$ python3 -q
>>> import numpy as np
>>> from numpy import linalg as LA
>>> np.set_printoptions(precision=2, suppress=True, linewidth=160, sign=" ")
>>> W0 = np.load("mat.npy")
>>> W0
array([[ 0,  0,  0,  0,  0],
       [ 0,  0,  0,  0,  0],
       [ 0,  2,  0,  0,  0],
       [ 0,  0,  0,  2,  0],
       [ 0,  0,  0,  0,  2]])
>>> W0 @ W0
array([[ 0,  0,  0,  0,  0],
       [ 0,  0,  0,  0,  0],
       [ 0,  0,  0,  0,  0],
       [ 0,  0,  0,  4,  0],
       [ 0,  0,  0,  0,  4]])
>>> (LA.matrix_power((W0 != 0) + (W0.T != 0) + np.eye(5), 5) > 0).astype(int)
array([[ 1,  0,  0,  0,  0],
       [ 0,  1,  1,  0,  0],
       [ 0,  1,  1,  0,  0],
       [ 0,  0,  0,  1,  0],
       [ 0,  0,  0,  0,  1]])
>>> np.flatnonzero(LA.matrix_power((W0 != 0) + (W0.T != 0) + np.eye(5), 5)[0])
array([ 0])
>>> W0 @ W0.T
array([[ 0,  0,  0,  0,  0],
       [ 0,  0,  0,  0,  0],
       [ 0,  0,  4,  0,  0],
       [ 0,  0,  0,  4,  0],
       [ 0,  0,  0,  0,  4]])
>>> LA.eigvals(W0)
array([ 0.,  0.,  0.,  2.,  2.])
>>> np.poly(W0)
array([ 1., -4.,  4.,  0.,  0.,  0.])
>>> np.einsum("ii->", W0)
np.int64(4)
>>> np.round(LA.eigvals(W0).sum().real, 2)
np.float64(4.0)
>>> mat = np.load("layer3.npy")
>>> mat
array([[ 3.,  1.,  2.,  3.,  1.,  3.],
       [-2.,  1.,  1.,  1.,  3.,  2.],
       [ 0.,  0.,  1.,  0., -1.,  2.],
       [ 0.,  0., -2., -2.,  2.,  2.],
       [ 0.,  0.,  0.,  2.,  0.,  1.],
       [ 0.,  0., -1.,  1., -2., -1.]])
>>> A2 = LA.inv(mat)
>>> np.round(LA.slogdet(mat)[0], 2)
np.float64(-1.0)
>>> np.round(LA.det(mat) * A2, 2) + 0
array([[ -42.,   42.,   30.,  -13.,   22.,   14.],
       [ -84., -126.,    0.,  -21.,  294., -252.],
       [   0.,    0.,  -30.,   55.,   20.,   70.],
       [   0.,    0.,   30.,   15.,  -90.,    0.],
       [   0.,    0.,   60.,   -5.,  -40.,   70.],
       [   0.,    0.,  -60.,  -30.,  -30.,    0.]])
>>> np.round(LA.inv(A2), 2) + 0
array([[ 3.,  1.,  2.,  3.,  1.,  3.],
       [-2.,  1.,  1.,  1.,  3.,  2.],
       [ 0.,  0.,  1.,  0., -1.,  2.],
       [ 0.,  0., -2., -2.,  2.,  2.],
       [ 0.,  0.,  0.,  2.,  0.,  1.],
       [ 0.,  0., -1.,  1., -2., -1.]])
>>> np.round(mat @ A2, 2) + 0
array([[ 1.,  0.,  0.,  0.,  0.,  0.],
       [ 0.,  1.,  0.,  0.,  0.,  0.],
       [ 0.,  0.,  1.,  0.,  0.,  0.],
       [ 0.,  0.,  0.,  1.,  0.,  0.],
       [ 0.,  0.,  0.,  0.,  1.,  0.],
       [ 0.,  0.,  0.,  0.,  0.,  1.]])
>>> def softmax(z):
...     e = np.exp(z - z.max(axis=-1, keepdims=True))
...     return e / e.sum(axis=-1, keepdims=True)
... 
>>> np.round(softmax(10 * mat[3]), 2) + 0
array([ 0. ,  0. ,  0. ,  0. ,  0.5,  0.5])
>>> S = mat @ mat.T / np.sqrt(6)
>>> np.round(softmax(S), 2) + 0
array([[ 1.  ,  0.  ,  0.  ,  0.  ,  0.  ,  0.  ],
       [ 0.01,  0.98,  0.  ,  0.  ,  0.  ,  0.  ],
       [ 0.5 ,  0.06,  0.33,  0.03,  0.06,  0.02],
       [ 0.  ,  0.02,  0.  ,  0.98,  0.  ,  0.  ],
       [ 0.7 ,  0.09,  0.04,  0.01,  0.14,  0.03],
       [ 0.01,  0.  ,  0.03,  0.  ,  0.08,  0.88]])
>>> softmax(S)[3] @ mat
array([-0.03,  0.02, -1.94, -1.94,  2.01,  2.  ])
>>> G = mat.T @ mat
>>> LA.svd(mat, compute_uv=False) ** 2
array([ 43.26,  25.45,   9.78,   4.26,   4.01,   0.24])
>>> LA.eigvalsh(G)[::-1]
array([ 43.26,  25.45,   9.78,   4.26,   4.01,   0.24])
>>> np.diag(G)
array([ 13.,   2.,  11.,  19.,  19.,  23.])
>>> vec = np.array([3, -7, -7, -8, 7, -4])
>>> h = np.maximum(mat @ vec, 0)
>>> np.tanh(mat @ vec)
array([-1., -1., -1.,  1., -1., -1.])
>>> h
array([  0.,   0.,   0.,  36.,   0.,   0.])
>>> np.flatnonzero(h > 1e-9)
array([ 3])
>>> vec = np.array([-2, -1, -2, 1, -1, 2])
>>> mat * vec
array([[-6., -1., -4.,  3., -1.,  6.],
       [ 4., -1., -2.,  1., -3.,  4.],
       [-0., -0., -2.,  0.,  1.,  4.],
       [-0., -0.,  4., -2., -2.,  4.],
       [-0., -0., -0.,  2., -0.,  2.],
       [-0., -0.,  2.,  1.,  2., -2.]])
>>> mat @ vec
array([-3.,  3.,  3.,  4.,  4.,  3.])
>>> mat @ np.ones(6)
array([13.,  6.,  2.,  0.,  3., -3.])
>>> (mat @ vec).argmax()
np.int64(3)
>>> A2 = np.array([[1, -1, 3], [3, -2, -1], [1, 2, -2]])
>>> A = np.triu(A2, 1)
>>> A
array([[ 0, -1,  3],
       [ 0,  0, -1],
       [ 0,  0,  0]])
>>> softmax(A[2] + -3)
array([ 0.33,  0.33,  0.33])
>>> softmax(10 * A[2])
array([ 0.33,  0.33,  0.33])
>>> S = A @ A.T / np.sqrt(3)
>>> softmax(S)[2] @ A
array([ 0.  , -0.33,  0.67])
>>> A2 = np.array([[-5, 3, 1], [-5, 1, 0]])
>>> Z = np.kron(A2, A)
>>> LA.matrix_rank(Z)
np.int64(4)
>>> np.round(LA.norm(Z, 2), 2), np.round(LA.norm(A2, 2) * LA.norm(A, 2), 2)
(np.float64(25.34), np.float64(25.34))
>>> Z
array([[  0,   5, -15,   0,  -3,   9,   0,  -1,   3],
       [  0,   0,   5,   0,   0,  -3,   0,   0,  -1],
       [  0,   0,   0,   0,   0,   0,   0,   0,   0],
       [  0,   5, -15,   0,  -1,   3,   0,   0,   0],
       [  0,   0,   5,   0,   0,  -1,   0,   0,   0],
       [  0,   0,   0,   0,   0,   0,   0,   0,   0]])
>>> Z.shape
(6, 9)
>>> feats = np.minimum.outer(np.arange(1, 6), np.arange(1, 6)) * -2
>>> feats
array([[ -2,  -2,  -2,  -2,  -2],
       [ -2,  -4,  -4,  -4,  -4],
       [ -2,  -4,  -6,  -6,  -6],
       [ -2,  -4,  -6,  -8,  -8],
       [ -2,  -4,  -6,  -8, -10]])
>>> rng = np.random.default_rng(24355)
>>> idx = rng.permutation(5)
>>> idx
array([ 3,  4,  1,  0,  2])
>>> A2 = feats[idx][:, idx]
>>> np.diag(A2)
array([ -8, -10,  -4,  -2,  -6])
>>> np.allclose(A2, feats)
False
>>> F = np.load("data.npy")
>>> F
array([[ 0.,  1.,  1.,  1.,  1.],
       [ 1.,  0.,  1.,  1.,  1.],
       [ 1.,  1.,  0.,  1.,  1.],
       [ 1.,  1.,  1.,  0.,  1.],
       [ 1.,  1.,  1.,  1.,  0.]])
>>> theta = np.radians(120)
>>> Rm = np.eye(5)
>>> Rm[0, 0] = Rm[3, 3] = np.cos(theta)
>>> Rm[0, 3], Rm[3, 0] = -np.sin(theta), np.sin(theta)
>>> Rm
array([[-0.5 ,  0.  ,  0.  , -0.87,  0.  ],
       [ 0.  ,  1.  ,  0.  ,  0.  ,  0.  ],
       [ 0.  ,  0.  ,  1.  ,  0.  ,  0.  ],
       [ 0.87,  0.  ,  0.  , -0.5 ,  0.  ],
       [ 0.  ,  0.  ,  0.  ,  0.  ,  1.  ]])
>>> A2 = F @ Rm.T
>>> LA.svd(F, compute_uv=False), LA.svd(A2, compute_uv=False)
(array([ 4.,  1.,  1.,  1.,  1.]), array([ 4.,  1.,  1.,  1.,  1.]))
>>> np.abs(A2 - F).max(axis=0)
array([ 2.37,  0.  ,  0.  ,  1.5 ,  0.  ])
>>> np.allclose(LA.norm(F, axis=1), LA.norm(A2, axis=1))
True
>>> np.allclose(F @ F.T, A2 @ A2.T)
True
>>> round(float(LA.det(Rm)), 2), round(np.trace(Rm), 2)
(1.0, np.float64(2.0))
